$ python -q
>>> import numpy as np
>>> np.set_printoptions(precision=2, suppress=True, linewidth=120)
>>> arr = np.load("sample2.npy")
>>> arr
array([[-3.,  1.,  0.,  0.,  0.,  0.],
       [ 0., -3.,  1.,  0.,  0.,  0.],
       [ 0.,  0., -3.,  1.,  0.,  0.],
       [ 0.,  0.,  0., -3.,  1.,  0.],
       [ 0.,  0.,  0.,  0., -3.,  1.],
       [ 0.,  0.,  0.,  0.,  0., -3.]])
>>> np.prod(np.diag(arr)), round(np.linalg.det(arr), 2)
(np.float64(729.0), np.float64(729.0))
>>> np.linalg.matrix_rank(arr - arr[0, 0] * np.eye(6))
np.int64(5)
>>> Q, R = np.linalg.qr(arr)
>>> Q.shape, R.shape
((6, 6), (6, 6))
>>> R
array([[-3.,  1.,  0.,  0.,  0.,  0.],
       [ 0., -3.,  1.,  0.,  0.,  0.],
       [ 0.,  0., -3.,  1.,  0.,  0.],
       [ 0.,  0.,  0., -3.,  1.,  0.],
       [ 0.,  0.,  0.,  0., -3.,  1.],
       [ 0.,  0.,  0.,  0.,  0., -3.]])
>>> Q @ R
array([[-3.,  1.,  0.,  0.,  0.,  0.],
       [ 0., -3.,  1.,  0.,  0.,  0.],
       [ 0.,  0., -3.,  1.,  0.,  0.],
       [ 0.,  0.,  0., -3.,  1.,  0.],
       [ 0.,  0.,  0.,  0., -3.,  1.],
       [ 0.,  0.,  0.,  0.,  0., -3.]])
>>> np.trace(Q @ Q.T)
np.float64(6.0)
>>> cov = R.T @ R
>>> np.trace(cov), (R ** 2).sum()
(np.float64(59.0), np.float64(59.0))
>>> cov = arr.T @ arr
>>> np.linalg.matrix_rank(cov)
np.int64(6)
>>> print(np.diag(cov))
[ 9. 10. 10. 10. 10. 10.]
>>> print(np.trace(cov), (arr ** 2).sum())
59.0 59.0
>>> np.allclose(cov, cov.T)
True
>>> print((arr @ arr.T).shape)
(6, 6)
>>> np.linalg.eigvalsh(cov)[::-1]
array([15.36, 13.59, 11.08,  8.38,  6.05,  4.52])
>>> np.linalg.svd(arr, compute_uv=False) ** 2
array([15.36, 13.59, 11.08,  8.38,  6.05,  4.52])
>>> W0 = np.array([[13, -4, 9, 4, -1],
...     [-4, 5, 1, 2, -4],
...     [9, 1, 10, 6, -5],
...     [4, 2, 6, 4, -4],
...     [-1, -4, -5, -4, 5]])
>>> np.linalg.cond(W0) > 100
np.True_
>>> round(float(np.linalg.norm(W0, 2) / np.linalg.norm(W0)), 2)
0.89
>>> np.linalg.matrix_rank(W0, rtol=0.1)
np.int64(2)
>>> np.argsort(-np.linalg.norm(W0, axis=0).round(6), kind="stable")[:3]
array([0, 2, 3])
>>> U, sig, Vt = np.linalg.svd(W0)
>>> np.argmax(sig[:-1] / (sig[1:] + 1e-6)) + 1
np.int64(2)
>>> B = U[:, :2] @ np.diag(sig[:2]) @ Vt[:2]
>>> B
array([[13., -4.,  9.,  4., -1.],
       [-4.,  5.,  1.,  2., -4.],
       [ 9.,  1., 10.,  6., -5.],
       [ 4.,  2.,  6.,  4., -4.],
       [-1., -4., -5., -4.,  5.]])
>>> print(np.allclose(W0, W0.T))
True
>>> print(np.allclose(W0 @ W0.T, W0.T @ W0))
True
>>> print(round(np.abs(np.linalg.eigvals(W0)).max(), 2))
24.6
>>> np.round(np.sort(np.abs(np.linalg.eigvals(W0))), 2) + 0
array([ 0. ,  0. ,  0. , 12.4, 24.6])
>>> np.trace(W0)
np.int64(37)
>>> rng = np.random.default_rng(640)
>>> labels = rng.permutation(5)
>>> labels
array([3, 4, 2, 0, 1])
>>> B = W0[labels][:, labels]
>>> np.round(np.linalg.det(B), 2), np.round(np.linalg.det(W0[labels]), 2)
(np.float64(0.0), np.float64(0.0))
>>> np.trace(B)
np.int64(37)
>>> np.diag(B)
array([ 4,  5, 10, 13,  5])
>>> B = np.array([[0, 3, 1], [-1, 3, 0], [-4, 5, -4], [5, 2, -4], [5, 5, 4]])
>>> print(B.T @ W0.T)
[[-17 -19 -36 -26  29]
 [ 75  -8  67  36 -23]
 [-43 -32 -75 -52  55]]
>>> np.linalg.matrix_rank(W0 @ B)
np.int64(2)
>>> np.einsum("ik,kj->ji", W0, B)
array([[-17, -19, -36, -26,  29],
       [ 75,  -8,  67,  36, -23],
       [-43, -32, -75, -52,  55]])
>>> np.linalg.matrix_rank(np.vstack([W0, B.T]))
np.int64(5)
>>> np.einsum("ik,kj->ij", W0, B)
array([[-17,  75, -43],
       [-19,  -8, -32],
       [-36,  67, -75],
       [-26,  36, -52],
       [ 29, -23,  55]])
